% ipython --no-banner

In [1]: import numpy as np

In [2]: import numpy.linalg as la

In [3]: np.set_printoptions(suppress=True, linewidth=160)

In [4]: C = 3 * np.array([[-0.8, -0.4, -1.0, -1.2, -0.2],
   ...:     [0.1, -2.1, -1.9, 1.2, 0.8],
   ...:     [0.7, -0.1, -1.3, 0.9, 0.5]])

In [5]: rng = np.random.default_rng(330)

In [6]: z = rng.integers(0, 3, 27)

In [7]: M = C[z] + rng.normal(size=(27, 5))

In [8]: M.round(1) + 0
Out[8]: 
array([[ 0.7, -6.4, -4.9,  2.5,  4. ],
       [ 2.3,  1.4, -4.6,  0.6,  0.9],
       [-2.5, -2.1, -2.3, -3.3,  0.4],
       [ 3. , -0.9, -3.5,  3.5,  1.5],
       [ 0. , -6.6, -6.9,  2.9,  2.7],
       [ 3.4,  0.3, -3.8,  1.5,  2.2],
       [ 1.7,  0.4, -3.1,  3.7,  0.5],
       [-2.5, -1.4, -3.7, -3.5, -2.3],
       [ 1.4, -4.4, -5.9,  2.2,  2.3],
       [ 2.2, -1.7, -3.9,  0.5,  3.2],
       [ 1.1, -7.5, -3.1,  3.5,  1.5],
       [-2.2, -1.8, -3.1, -4.4,  2.1],
       [ 2.5,  1.5, -4. ,  2.7,  2.2],
       [-3.4, -1.2, -1.3, -4.1, -0.4],
       [-0.1, -1.4, -1.1, -4.3, -0.2],
       [-2.2, -0.7, -2.6, -3.2,  2. ],
       [-2.4, -3.1, -1.5, -1.4,  0.6],
       [-1. , -2.1, -3. , -4.5, -2.1],
       [-2.5,  0.5, -3.7, -4. , -1.5],
       [ 0.6, -7. , -5.8,  4.3,  2.9],
       [-1.5, -2.8, -2.9, -2.7, -0.7],
       [-2.2, -1.6, -4.1, -2. , -1.9],
       [-0.1, -6. , -7.5,  3. ,  2.2],
       [-3.5, -0.7, -2.8, -4.2,  0.4],
       [ 3.5, -0.8, -4.3,  1.8,  0.3],
       [ 0.4, -6.1, -7.6,  2.4,  1.6],
       [ 0.7, -5.8, -7.9,  3.5,  1.7]])

In [9]: cen = M - M.mean(axis=0)

In [10]: evecs = la.svd(cen)[2][:2]

In [11]: M2 = cen - cen @ evecs.T @ evecs

In [12]: round(la.norm(M2) / la.norm(cen), 1)
Out[12]: np.float64(0.4)

In [13]: np.round(M2.std(axis=0), 1)
Out[13]: array([0.7, 0.5, 1.1, 0.6, 1.1])

In [14]: q, evecs = la.qr(M[:, :1])[0], la.qr(M[:, 1:])[0]

In [15]: sv = la.svd(q.T @ evecs, compute_uv=False)

In [16]: np.round(la.norm(q @ q.T - evecs @ evecs.T, 2), 1)
Out[16]: np.float64(1.0)

In [17]: (sv > 0.9).sum()
Out[17]: np.int64(0)
